% python3 -q
>>> import numpy as np
>>> from numpy import linalg as LA
>>> np.set_printoptions(suppress=True, linewidth=200)
>>> tidy = lambda a: np.round(a, 2) + 0
>>> F = 0.5 ** np.abs(np.subtract.outer(np.arange(10), np.arange(10)))
>>> tidy(F)
array([[1.  , 0.5 , 0.25, 0.12, 0.06, 0.03, 0.02, 0.01, 0.  , 0.  ],
       [0.5 , 1.  , 0.5 , 0.25, 0.12, 0.06, 0.03, 0.02, 0.01, 0.  ],
       [0.25, 0.5 , 1.  , 0.5 , 0.25, 0.12, 0.06, 0.03, 0.02, 0.01],
       [0.12, 0.25, 0.5 , 1.  , 0.5 , 0.25, 0.12, 0.06, 0.03, 0.02],
       [0.06, 0.12, 0.25, 0.5 , 1.  , 0.5 , 0.25, 0.12, 0.06, 0.03],
       [0.03, 0.06, 0.12, 0.25, 0.5 , 1.  , 0.5 , 0.25, 0.12, 0.06],
       [0.02, 0.03, 0.06, 0.12, 0.25, 0.5 , 1.  , 0.5 , 0.25, 0.12],
       [0.01, 0.02, 0.03, 0.06, 0.12, 0.25, 0.5 , 1.  , 0.5 , 0.25],
       [0.  , 0.01, 0.02, 0.03, 0.06, 0.12, 0.25, 0.5 , 1.  , 0.5 ],
       [0.  , 0.  , 0.01, 0.02, 0.03, 0.06, 0.12, 0.25, 0.5 , 1.  ]])
>>> x = np.array([1, -3, -1, 2, 2, -4, 1, 0, 4, 2])
>>> target = F @ x
>>> c, lr = np.zeros(10), 1 / LA.norm(F, 2) ** 2
>>> for i in range(200):
...     c -= lr * F.T @ (F @ c - target)
...     if i % 50 == 0: print(i, round(LA.norm(F @ c - target), 2))
... 
0 4.91
50 0.62
100 0.24
150 0.1
>>> tidy(LA.cond(F))
np.float64(7.88)
>>> tidy(c)
array([ 0.99, -2.98, -1.02,  2.03,  1.95, -3.94,  0.93,  0.06,  3.96,  2.02])
>>> q, vecs = LA.qr(F[:, :9])[0], LA.qr(F[:, 9:])[0]
>>> sig = LA.svd(q.T @ vecs, compute_uv=False)
>>> tidy(sig)
array([0.81])
>>> tidy(np.degrees(np.arccos(sig.clip(0, 1))))
array([35.52])
>>> tidy(LA.norm(q @ q.T - vecs @ vecs.T, 2))
np.float64(1.0)
>>> Uu, sig, Vt = LA.svd(F, full_matrices=False)
>>> tidy(Uu.T @ Uu)
array([[1., 0., 0., 0., 0., 0., 0., 0., 0., 0.],
       [0., 1., 0., 0., 0., 0., 0., 0., 0., 0.],
       [0., 0., 1., 0., 0., 0., 0., 0., 0., 0.],
       [0., 0., 0., 1., 0., 0., 0., 0., 0., 0.],
       [0., 0., 0., 0., 1., 0., 0., 0., 0., 0.],
       [0., 0., 0., 0., 0., 1., 0., 0., 0., 0.],
       [0., 0., 0., 0., 0., 0., 1., 0., 0., 0.],
       [0., 0., 0., 0., 0., 0., 0., 1., 0., 0.],
       [0., 0., 0., 0., 0., 0., 0., 0., 1., 0.],
       [0., 0., 0., 0., 0., 0., 0., 0., 0., 1.]])
>>> np.allclose(Uu * sig @ Vt, F)
True
>>> np.abs(Uu[:, 0]).round(6).argmax()
np.int64(4)
>>> tidy(Uu.T @ F @ Vt.T)
array([[2.68, 0.  , 0.  , 0.  , 0.  , 0.  , 0.  , 0.  , 0.  , 0.  ],
       [0.  , 2.02, 0.  , 0.  , 0.  , 0.  , 0.  , 0.  , 0.  , 0.  ],
       [0.  , 0.  , 1.42, 0.  , 0.  , 0.  , 0.  , 0.  , 0.  , 0.  ],
       [0.  , 0.  , 0.  , 1.  , 0.  , 0.  , 0.  , 0.  , 0.  , 0.  ],
       [0.  , 0.  , 0.  , 0.  , 0.74, 0.  , 0.  , 0.  , 0.  , 0.  ],
       [0.  , 0.  , 0.  , 0.  , 0.  , 0.57, 0.  , 0.  , 0.  , 0.  ],
       [0.  , 0.  , 0.  , 0.  , 0.  , 0.  , 0.47, 0.  , 0.  , 0.  ],
       [0.  , 0.  , 0.  , 0.  , 0.  , 0.  , 0.  , 0.4 , 0.  , 0.  ],
       [0.  , 0.  , 0.  , 0.  , 0.  , 0.  , 0.  , 0.  , 0.36, 0.  ],
       [0.  , 0.  , 0.  , 0.  , 0.  , 0.  , 0.  , 0.  , 0.  , 0.34]])
>>> tidy(np.abs(Vt[0]))
array([0.18, 0.26, 0.33, 0.37, 0.39, 0.39, 0.37, 0.33, 0.26, 0.18])
>>> Uu.shape, sig.shape, Vt.shape
((10, 10), (10,), (10, 10))
>>> tidy(np.sqrt((sig ** 2).sum())), tidy(LA.norm(F))
(np.float64(3.97), np.float64(3.97))
>>> def softmax(z):
...     e = np.exp(z - z.max(axis=-1, keepdims=True))
...     return e / e.sum(axis=-1, keepdims=True)
... 
>>> tidy(softmax(F[5]))
array([0.07, 0.08, 0.08, 0.09, 0.12, 0.19, 0.12, 0.09, 0.08, 0.08])
>>> tidy(softmax(F[5] + 2))
array([0.07, 0.08, 0.08, 0.09, 0.12, 0.19, 0.12, 0.09, 0.08, 0.08])
>>> S = F @ F.T / np.sqrt(10)
>>> print(tidy(softmax(S)))
[[0.13 0.12 0.11 0.1  0.09 0.09 0.09 0.09 0.09 0.09]
 [0.12 0.13 0.12 0.11 0.1  0.09 0.09 0.08 0.08 0.08]
 [0.1  0.12 0.13 0.12 0.1  0.09 0.09 0.08 0.08 0.08]
 [0.09 0.1  0.12 0.13 0.12 0.1  0.09 0.09 0.08 0.08]
 [0.08 0.09 0.1  0.12 0.13 0.12 0.1  0.09 0.09 0.08]
 [0.08 0.09 0.09 0.1  0.12 0.13 0.12 0.1  0.09 0.08]
 [0.08 0.08 0.09 0.09 0.1  0.12 0.13 0.12 0.1  0.09]
 [0.08 0.08 0.08 0.09 0.09 0.1  0.12 0.13 0.12 0.1 ]
 [0.08 0.08 0.08 0.09 0.09 0.1  0.11 0.12 0.13 0.12]
 [0.09 0.09 0.09 0.09 0.09 0.09 0.1  0.11 0.12 0.13]]
>>> feats = np.loadtxt("case7.csv", delimiter=",")
>>> feats
array([[ 6., -2.,  4., -4.,  4.],
       [-2.,  3., -2.,  2., -2.],
       [ 4., -2.,  6., -4.,  4.],
       [-4.,  2., -4.,  6., -4.],
       [ 4., -2.,  4., -4.,  6.]])
>>> # equal to its transpose
>>> w, vecs = LA.eigh(feats)
>>> tidy(w.sum()), np.trace(feats)
(np.float64(27.0), np.float64(27.0))
>>> np.abs(vecs[:, -1]).round(6).argmax()
np.int64(0)
>>> tidy(np.abs(vecs[:, -1]))
array([0.49, 0.24, 0.49, 0.49, 0.49])
>>> tidy(LA.eigvalsh(feats + 4 * np.eye(5)))
array([ 6.,  6.,  6.,  6., 23.])
>>> np.unique(w.round(6) + 0, return_counts=True)[1]
array([4, 1])
>>> (w > 1e-8).sum(), (w < -1e-8).sum()
(np.int64(5), np.int64(0))
>>> tidy(vecs.T @ feats @ vecs)
array([[ 2.,  0.,  0.,  0.,  0.],
       [ 0.,  2.,  0.,  0.,  0.],
       [ 0.,  0.,  2.,  0.,  0.],
       [ 0.,  0.,  0.,  2.,  0.],
       [ 0.,  0.,  0.,  0., 19.]])
>>> x = np.ones(5)
>>> for _ in range(6):
...     x = feats @ x
...     x /= LA.norm(x)
...     print(round(x @ feats @ x, 2))
... 
17.55
18.98
19.0
19.0
19.0
19.0
>>> tidy(x)
array([ 0.49, -0.24,  0.49, -0.49,  0.49])
>>> print(tidy(LA.eigvalsh(feats)[-1]))
19.0
>>> out = LA.inv(feats)
>>> tidy(LA.cond(feats))
np.float64(9.5)
>>> tidy(LA.det(feats) * LA.det(out))
np.float64(1.0)
>>> np.allclose(out, feats.T)
False
>>> tidy(LA.slogdet(feats)[0])
np.float64(1.0)
>>> tidy(LA.inv(out))
array([[ 6., -2.,  4., -4.,  4.],
       [-2.,  3., -2.,  2., -2.],
       [ 4., -2.,  6., -4.,  4.],
       [-4.,  2., -4.,  6., -4.],
       [ 4., -2.,  4., -4.,  6.]])
>>> tidy(LA.det(feats) * out)
array([[120.,  16., -32.,  32., -32.],
       [ 16., 144.,  16., -16.,  16.],
       [-32.,  16., 120.,  32., -32.],
       [ 32., -16.,  32., 120.,  32.],
       [-32.,  16., -32.,  32., 120.]])
>>> (np.abs(out) > 1e-9).astype(int)
array([[1, 1, 1, 1, 1],
       [1, 1, 1, 1, 1],
       [1, 1, 1, 1, 1],
       [1, 1, 1, 1, 1],
       [1, 1, 1, 1, 1]])
>>> w, vecs = LA.eigh(feats)
>>> x = np.array([0, 3, 2, 0, 3])
>>> print(np.abs(feats).sum(axis=1).max(), tidy(np.abs(w).max()))
20.0 19.0
>>> tidy(vecs * np.maximum(w, 0) @ vecs.T)
array([[ 6., -2.,  4., -4.,  4.],
       [-2.,  3., -2.,  2., -2.],
       [ 4., -2.,  6., -4.,  4.],
       [-4.,  2., -4.,  6., -4.],
       [ 4., -2.,  4., -4.,  6.]])
>>> (np.sign(vecs[:, -1].round(6)) == np.sign(vecs[0, -1].round(6))).astype(int)
array([1, 0, 1, 0, 1])
>>> Lm = LA.cholesky(feats)
>>> LA.eigvalsh(feats).min() > 0
np.True_
>>> tidy(Lm @ Lm.T)
array([[ 6., -2.,  4., -4.,  4.],
       [-2.,  3., -2.,  2., -2.],
       [ 4., -2.,  6., -4.,  4.],
       [-4.,  2., -4.,  6., -4.],
       [ 4., -2.,  4., -4.,  6.]])
>>> tidy(feats / np.sqrt(np.outer(np.diag(feats), np.diag(feats))))
array([[ 1.  , -0.47,  0.67, -0.67,  0.67],
       [-0.47,  1.  , -0.47,  0.47, -0.47],
       [ 0.67, -0.47,  1.  , -0.67,  0.67],
       [-0.67,  0.47, -0.67,  1.  , -0.67],
       [ 0.67, -0.47,  0.67, -0.67,  1.  ]])
>>> tidy(np.prod(np.diag(Lm)) ** 2), tidy(LA.det(feats))
(np.float64(304.0), np.float64(304.0))
>>> print(tidy(Lm))
[[ 2.45  0.    0.    0.    0.  ]
 [-0.82  1.53  0.    0.    0.  ]
 [ 1.63 -0.44  1.77  0.    0.  ]
 [-1.63  0.44 -0.64  1.65  0.  ]
 [ 1.63 -0.44  0.64 -0.44  1.59]]
>>> tidy(np.diag(Lm) ** 2)
array([6.  , 2.33, 3.14, 2.73, 2.53])
